>>> import numpy as np
>>> import numpy.linalg as la
>>> np.set_printoptions(suppress=True, linewidth=120)
>>> def rd(a):
...     return np.round(a, 2) + 0
... 
>>> arr = np.load("layer7.npy")
>>> rd(arr)
array([[ 0.71,  0.06, -0.17, -0.06, -0.17, -0.29,  0.17,  0.06, -0.4 ,  0.17,  0.06,  0.29, -0.17],
       [ 0.06,  0.99,  0.03,  0.01,  0.03,  0.06, -0.03, -0.01,  0.08, -0.03, -0.01, -0.06,  0.03],
       [-0.17,  0.03,  0.9 , -0.03, -0.1 , -0.17,  0.1 ,  0.03, -0.24,  0.1 ,  0.03,  0.17, -0.1 ],
       [-0.06,  0.01, -0.03,  0.99, -0.03, -0.06,  0.03,  0.01, -0.08,  0.03,  0.01,  0.06, -0.03],
       [-0.17,  0.03, -0.1 , -0.03,  0.9 , -0.17,  0.1 ,  0.03, -0.24,  0.1 ,  0.03,  0.17, -0.1 ],
       [-0.29,  0.06, -0.17, -0.06, -0.17,  0.71,  0.17,  0.06, -0.4 ,  0.17,  0.06,  0.29, -0.17],
       [ 0.17, -0.03,  0.1 ,  0.03,  0.1 ,  0.17,  0.9 , -0.03,  0.24, -0.1 , -0.03, -0.17,  0.1 ],
       [ 0.06, -0.01,  0.03,  0.01,  0.03,  0.06, -0.03,  0.99,  0.08, -0.03, -0.01, -0.06,  0.03],
       [-0.4 ,  0.08, -0.24, -0.08, -0.24, -0.4 ,  0.24,  0.08,  0.43,  0.24,  0.08,  0.4 , -0.24],
       [ 0.17, -0.03,  0.1 ,  0.03,  0.1 ,  0.17, -0.1 , -0.03,  0.24,  0.9 , -0.03, -0.17,  0.1 ],
       [ 0.06, -0.01,  0.03,  0.01,  0.03,  0.06, -0.03, -0.01,  0.08, -0.03,  0.99, -0.06,  0.03],
       [ 0.29, -0.06,  0.17,  0.06,  0.17,  0.29, -0.17, -0.06,  0.4 , -0.17, -0.06,  0.71,  0.17],
       [-0.17,  0.03, -0.1 , -0.03, -0.1 , -0.17,  0.1 ,  0.03, -0.24,  0.1 ,  0.03,  0.17,  0.9 ]])
>>> # orthonormal columns
>>> rng = np.random.default_rng(55099)
>>> idx = rng.permutation(13)
>>> idx
array([10,  8,  3,  2,  6,  1,  7,  9,  5, 12, 11,  0,  4])
>>> other = arr[idx][:, idx]
>>> rd(np.sort(np.abs(la.eigvals(other))))
array([1., 1., 1., 1., 1., 1., 1., 1., 1., 1., 1., 1., 1.])
>>> rd(la.det(other)), rd(la.det(arr[idx]))
(np.float64(-1.0), np.float64(1.0))
>>> W = np.array([[2, 1, -3, 0],
...     [0, 2, -1, 1],
...     [2, -3, -2, 0],
...     [3, 3, 1, -2],
...     [1, 2, -2, 2],
...     [3, -1, 1, 2],
...     [0, -2, 3, 1],
...     [-2, 2, 1, 0],
...     [-3, 1, 3, -2],
...     [1, -1, 3, -1],
...     [1, 0, -2, -2],
...     [0, 0, 0, 3],
...     [0, -1, 3, 2]])
>>> c = np.array([1, 1, 1, 1])
>>> H = np.maximum(arr @ W + c, 0)
>>> la.matrix_rank(H)
np.int64(4)
>>> rd((H > 0).mean(axis=0))
array([0.85, 0.69, 0.62, 0.69])
>>> (H > 0).astype(int)
array([[1, 1, 0, 1],
       [1, 1, 0, 1],
       [1, 0, 0, 1],
       [1, 1, 1, 0],
       [1, 1, 0, 1],
       [1, 0, 1, 1],
       [1, 0, 1, 1],
       [0, 1, 1, 1],
       [0, 1, 1, 0],
       [1, 1, 1, 0],
       [1, 1, 0, 0],
       [1, 1, 1, 1],
       [1, 0, 1, 1]])
>>> cent = np.array([[1, -2, 1], [0, -1, 0], [-1, -2, 2], [1, -1, -2]])
>>> W @ cent
array([[ 5,  1, -4],
       [ 2, -1, -4],
       [ 4,  3, -2],
       [ 0, -9,  9],
       [ 5, -2, -7],
       [ 4, -9,  1],
       [-2, -5,  4],
       [-3,  0,  0],
       [-8,  1,  7],
       [-3, -6,  9],
       [ 1,  4,  1],
       [ 3, -3, -6],
       [-1, -7,  2]])
>>> (H @ cent).round(6).argmax(axis=1)
array([0, 0, 0, 2, 0, 0, 2, 2, 2, 2, 0, 0, 2])
